% python3 -q
>>> import numpy as np
>>> np.set_printoptions(precision=2, suppress=True, linewidth=160)
>>> W0 = np.array([[-0.8, -0.1, 0.5, 0.0, 0.1, 0.0, 2.2, 0.9, -0.7],
...     [0.5, 1.1, -1.6, -0.5, 0.5, 0.0, 0.0, -1.5, 0.3],
...     [-0.1, -0.7, -0.5, 0.5, 1.6, -0.6, -1.4, 0.1, -0.7],
...     [0.0, -0.5, -0.8, -0.1, 0.3, -0.8, 2.9, 0.4, 0.3],
...     [0.8, 0.5, 0.1, 1.0, 0.6, -1.1, 0.6, -0.1, 1.3],
...     [0.1, -0.1, -0.2, -0.8, 1.3, 1.1, -1.2, -0.3, 1.8],
...     [1.8, 0.9, -0.4, -0.8, 0.9, 0.1, 1.8, 0.5, 0.1],
...     [0.8, -1.4, -0.4, 0.2, 0.5, 0.3, 0.3, -0.1, -0.1]])
>>> W0
array([[-0.8, -0.1,  0.5,  0. ,  0.1,  0. ,  2.2,  0.9, -0.7],
       [ 0.5,  1.1, -1.6, -0.5,  0.5,  0. ,  0. , -1.5,  0.3],
       [-0.1, -0.7, -0.5,  0.5,  1.6, -0.6, -1.4,  0.1, -0.7],
       [ 0. , -0.5, -0.8, -0.1,  0.3, -0.8,  2.9,  0.4,  0.3],
       [ 0.8,  0.5,  0.1,  1. ,  0.6, -1.1,  0.6, -0.1,  1.3],
       [ 0.1, -0.1, -0.2, -0.8,  1.3,  1.1, -1.2, -0.3,  1.8],
       [ 1.8,  0.9, -0.4, -0.8,  0.9,  0.1,  1.8,  0.5,  0.1],
       [ 0.8, -1.4, -0.4,  0.2,  0.5,  0.3,  0.3, -0.1, -0.1]])
>>> x = np.array([1, 2, 0, 3, 1, 1, 0, 2, 1])
>>> W0 @ np.eye(9)[7]
array([ 0.9, -1.5,  0.1,  0.4, -0.1, -0.3,  0.5, -0.1])
>>> np.einsum("ij,j->i", W0, x)
array([ 0.2, -1. ,  0.5, -0.7,  5.4,  1.1,  3.3, -0.9])
>>> np.linalg.norm(W0 @ x) <= np.linalg.norm(W0, 2) * np.linalg.norm(x) + 1e-9
np.True_
>>> f = np.array([-3, 3, 1])
>>> np.polyval(f, W0[4])
array([ 1.48,  1.75,  1.27,  1.  ,  1.72, -5.93,  1.72,  0.67, -0.17])
>>> J = np.loadtxt("arr.csv", delimiter=",")
>>> J
array([[0., 3., 5., 5., 1., 0., 0., 5.],
       [3., 0., 0., 0., 0., 0., 0., 0.],
       [5., 0., 0., 0., 0., 0., 0., 0.],
       [5., 0., 0., 0., 0., 0., 0., 0.],
       [1., 0., 0., 0., 0., 0., 0., 0.],
       [0., 0., 0., 0., 0., 0., 0., 0.],
       [0., 0., 0., 0., 0., 0., 0., 0.],
       [5., 0., 0., 0., 0., 0., 0., 0.]])
>>> # symmetric
>>> U, sv, Vh = np.linalg.svd(J)
>>> evecs = Vh[:(sv > 1e-8).sum()]
>>> rng = np.random.default_rng(69)
>>> x = J[2] + 3 * J[4] + rng.integers(2) * np.eye(8)[7]
>>> x
array([8., 0., 0., 0., 0., 0., 0., 0.])
>>> np.allclose(evecs.T @ evecs @ x, x)
True
>>> round(np.linalg.norm(x - evecs.T @ evecs @ x), 2)
np.float64(0.0)
>>> np.unique(J.round(6), axis=0).shape
(5, 8)
>>> np.round(J @ np.linalg.pinv(J) @ J, 2) + 0
array([[0., 3., 5., 5., 1., 0., 0., 5.],
       [3., 0., 0., 0., 0., 0., 0., 0.],
       [5., 0., 0., 0., 0., 0., 0., 0.],
       [5., 0., 0., 0., 0., 0., 0., 0.],
       [1., 0., 0., 0., 0., 0., 0., 0.],
       [0., 0., 0., 0., 0., 0., 0., 0.],
       [0., 0., 0., 0., 0., 0., 0., 0.],
       [5., 0., 0., 0., 0., 0., 0., 0.]])
>>> np.round(np.trace(np.linalg.pinv(J) @ J), 2)
np.float64(2.0)
>>> np.abs(np.diag(np.linalg.qr(J)[1])) > 1e-9
array([ True,  True, False, False, False, False, False, False])
>>> round(float(np.linalg.eigvalsh(J).min()), 2)
-9.22
>>> np.all(np.linalg.eigvalsh(J) > 0)
np.False_
>>> [round(float(np.linalg.det(J[:i, :i])), 2) + 0 for i in range(1, 9)]
[0.0, -9.0, 0.0, 0.0, 0.0, 0.0, 0.0, 0.0]
>>> U, sv, Vh = np.linalg.svd(J)
>>> sv.round(2) + 0
array([9.22, 9.22, 0.  , 0.  , 0.  , 0.  , 0.  , 0.  ])
>>> B = U[:, :2] @ np.diag(sv[:2]) @ Vh[:2]
>>> np.linalg.matrix_rank(J, rtol=0.05)
np.int64(2)
>>> round(np.linalg.norm(J - B, 2), 2), round(sv[2], 2)
(np.float64(0.0), np.float64(0.0))
>>> round(float(np.linalg.norm(J - B) / np.linalg.norm(J)), 2)
0.0
>>> round(np.abs(J - B).max(), 2)
np.float64(0.0)
>>> np.sort(np.linalg.eigvals(J).real)
array([-9.22,  0.  ,  0.  ,  0.  ,  0.  ,  0.  ,  0.  ,  9.22])
>>> (J != 0).astype(int)
array([[0, 1, 1, 1, 1, 0, 0, 1],
       [1, 0, 0, 0, 0, 0, 0, 0],
       [1, 0, 0, 0, 0, 0, 0, 0],
       [1, 0, 0, 0, 0, 0, 0, 0],
       [1, 0, 0, 0, 0, 0, 0, 0],
       [0, 0, 0, 0, 0, 0, 0, 0],
       [0, 0, 0, 0, 0, 0, 0, 0],
       [1, 0, 0, 0, 0, 0, 0, 0]])
>>> E = np.array([[1, 0, 0, 0, 0, 0, 0],
...     [-1, 1, 0, 0, 0, 0, 0],
...     [-2, 2, 1, 0, 0, 0, 0],
...     [1, 1, 1, 1, 0, 0, 0],
...     [2, 0, -2, 1, 1, 0, 0],
...     [0, 0, -1, -1, 2, 1, 0],
...     [2, 0, 0, 2, 0, 0, 1]])
>>> B = np.linalg.inv(E)
>>> round(np.linalg.det(E) * np.linalg.det(B), 2)
np.float64(1.0)
>>> round(float(np.linalg.slogdet(E)[0]), 2)
1.0
>>> B.round(2) + 0
array([[ 1.,  0.,  0.,  0.,  0.,  0.,  0.],
       [ 1.,  1.,  0.,  0.,  0.,  0.,  0.],
       [ 0., -2.,  1.,  0.,  0.,  0.,  0.],
       [-2.,  1., -1.,  1.,  0.,  0.,  0.],
       [ 0., -5.,  3., -1.,  1.,  0.,  0.],
       [-2.,  9., -6.,  3., -2.,  1.,  0.],
       [ 2., -2.,  2., -2.,  0.,  0.,  1.]])
>>> round(float(np.linalg.cond(E)), 2)
64.86
>>> np.round(np.linalg.inv(B), 2) + 0
array([[ 1.,  0.,  0.,  0.,  0.,  0.,  0.],
       [-1.,  1.,  0.,  0.,  0.,  0.,  0.],
       [-2.,  2.,  1.,  0.,  0.,  0.,  0.],
       [ 1.,  1.,  1.,  1.,  0.,  0.,  0.],
       [ 2.,  0., -2.,  1.,  1.,  0.,  0.],
       [ 0.,  0., -1., -1.,  2.,  1.,  0.],
       [ 2.,  0.,  0.,  2.,  0.,  0.,  1.]])
>>> (np.abs(B) > 1e-9).astype(int)
array([[1, 0, 0, 0, 0, 0, 0],
       [1, 1, 0, 0, 0, 0, 0],
       [0, 1, 1, 0, 0, 0, 0],
       [1, 1, 1, 1, 0, 0, 0],
       [0, 1, 1, 1, 1, 0, 0],
       [1, 1, 1, 1, 1, 1, 0],
       [1, 1, 1, 1, 0, 0, 1]])
>>> np.round(E @ B, 2) + 0
array([[1., 0., 0., 0., 0., 0., 0.],
       [0., 1., 0., 0., 0., 0., 0.],
       [0., 0., 1., 0., 0., 0., 0.],
       [0., 0., 0., 1., 0., 0., 0.],
       [0., 0., 0., 0., 1., 0., 0.],
       [0., 0., 0., 0., 0., 1., 0.],
       [0., 0., 0., 0., 0., 0., 1.]])
>>> F = 4 * np.eye(6) + np.eye(6, k=1)
>>> F
array([[4., 1., 0., 0., 0., 0.],
       [0., 4., 1., 0., 0., 0.],
       [0., 0., 4., 1., 0., 0.],
       [0., 0., 0., 4., 1., 0.],
       [0., 0., 0., 0., 4., 1.],
       [0., 0., 0., 0., 0., 4.]])
>>> x = np.array([2, 1, 3, 3, 0, 2])
>>> a = np.maximum(F @ x, 0)
>>> F.T @ a
array([36., 37., 67., 63., 20., 34.])
>>> np.flatnonzero(a > 1e-9)
array([0, 1, 2, 3, 4, 5])
>>> F * (a > 1e-9)[:, None]
array([[4., 1., 0., 0., 0., 0.],
       [0., 4., 1., 0., 0., 0.],
       [0., 0., 4., 1., 0., 0.],
       [0., 0., 0., 4., 1., 0.],
       [0., 0., 0., 0., 4., 1.],
       [0., 0., 0., 0., 0., 4.]])
>>> a
array([ 9.,  7., 15., 12.,  2.,  8.])
>>> O, evecs = np.linalg.qr(F[:, :3])[0], np.linalg.qr(F[:, 3:])[0]
>>> sv = np.linalg.svd(O.T @ evecs, compute_uv=False)
>>> sv.round(2) + 0
array([0.25, 0.  , 0.  ])
>>> round(np.linalg.norm(O @ O.T - evecs @ evecs.T, 2), 2)
np.float64(1.0)
>>> x = np.array([-2, -3, -1, 1, 5, -3])
>>> rhs = F @ x
>>> coef, lr = np.zeros(6), 1 / np.linalg.norm(F, 2) ** 2
>>> for i in range(5):
...     coef -= lr * F.T @ (F @ coef - rhs)
...     if i % 1 == 0: print(i, round(np.linalg.norm(F @ coef - rhs), 2))
... 
0 9.03
1 4.31
2 2.26
3 1.23
4 0.69
>>> round(np.linalg.cond(F), 2)
np.float64(1.58)
>>> coef
array([-2.01, -2.97, -1.06,  1.11,  4.86, -2.9 ])
>>> feats = np.loadtxt("dump.csv", delimiter=",")
>>> feats
array([[  2.91, -15.6 ,   3.37,   3.77,  -7.9 ,   2.64,   1.38,  -7.04,  -1.37],
       [  0.25,   0.3 ,   0.7 ,  -5.85,   9.62, -11.31,   9.18,  -4.32,   6.47],
       [ -3.06,  15.9 ,  -3.69,  -1.91,   4.89,   1.06,  -4.48,   8.66,  -0.75],
       [ -2.71,  13.32,  -3.44,   1.09,  -0.31,   6.12,  -8.04,   9.32,  -3.63],
       [  0.71,  -5.27,   0.47,   6.32, -10.94,  10.73,  -7.58,   1.51,  -6.1 ],
       [ -1.48,   9.08,  -1.42,  -6.23,  11.2 ,  -9.39,   5.62,   0.99,   5.3 ],
       [ -2.72,  13.38,  -3.45,   1.04,  -0.22,   6.05,  -7.99,   9.33,  -3.59],
       [  0.81,  -5.75,   0.58,   6.34, -11.01,  10.61,  -7.37,   1.22,  -6.02],
       [  1.85,  -8.34,   2.55,  -3.62,   5.01,  -9.56,   9.72,  -8.1 ,   5.55],
       [  2.76, -15.03,   3.14,   4.38,  -8.84,   4.01,   0.13,  -6.2 ,  -2.16],
       [  2.08,  -9.61,   2.79,  -3.11,   4.02,  -8.94,   9.5 ,  -8.51,   5.21],
       [ -0.17,  -0.7 ,  -0.61,   5.91,  -9.76,  11.3 ,  -9.09,   4.1 ,  -6.47],
       [  1.09,  -4.17,   1.69,  -4.94,   7.62, -10.87,   9.84,  -6.46,   6.26],
       [  3.06, -15.98,   3.65,   2.34,  -5.6 ,  -0.26,   3.84,  -8.38,   0.29],
       [  0.89,  -3.09,   1.46,  -5.2 ,   8.18, -11.06,   9.75,  -5.97,   6.36],
       [  0.89,  -3.08,   1.46,  -5.2 ,   8.18, -11.06,   9.75,  -5.97,   6.36],
       [  2.15, -12.32,   2.3 ,   5.67, -10.65,   7.33,  -3.2 ,  -3.48,  -4.09],
       [  2.74, -13.51,   3.47,  -0.95,   0.05,  -5.91,   7.9 ,  -9.34,   3.51],
       [ -3.02,  15.95,  -3.56,  -2.96,   6.61,  -0.96,  -2.84,   7.89,   0.4 ],
       [ -1.61,   9.74,  -1.59,  -6.16,  11.16,  -9.07,   5.2 ,   1.46,   5.1 ],
       [  1.84,  -8.25,   2.53,  -3.66,   5.07,  -9.6 ,   9.73,  -8.07,   5.57],
       [ -1.94,  11.33,  -2.02,  -5.91,  10.92,  -8.09,   4.04,   2.67,   4.53]])
>>> U, sv, Vh = np.linalg.svd(feats)
>>> sv.round(2) + 0
array([69.39, 63.13,  0.  ,  0.  ,  0.  ,  0.  ,  0.  ,  0.  ,  0.  ])
>>> B = U[:, :2] @ np.diag(sv[:2]) @ Vh[:2]
>>> np.linalg.matrix_rank(B)
np.int64(2)
>>> np.round(np.linalg.norm(feats - B) / np.linalg.norm(feats), 2)
np.float64(0.0)
>>> U, sv, Vh = np.linalg.svd(feats, full_matrices=False)
>>> np.round(np.sqrt((sv ** 2).sum()), 2), round(np.linalg.norm(feats), 2)
(np.float64(93.81), np.float64(93.81))
>>> sv.round(2) + 0
array([69.39, 63.13,  0.  ,  0.  ,  0.  ,  0.  ,  0.  ,  0.  ,  0.  ])
>>> np.round(sv / sv[0], 2) + 0
array([1.  , 0.91, 0.  , 0.  , 0.  , 0.  , 0.  , 0.  , 0.  ])
>>> np.allclose(U * sv @ Vh, feats)
True
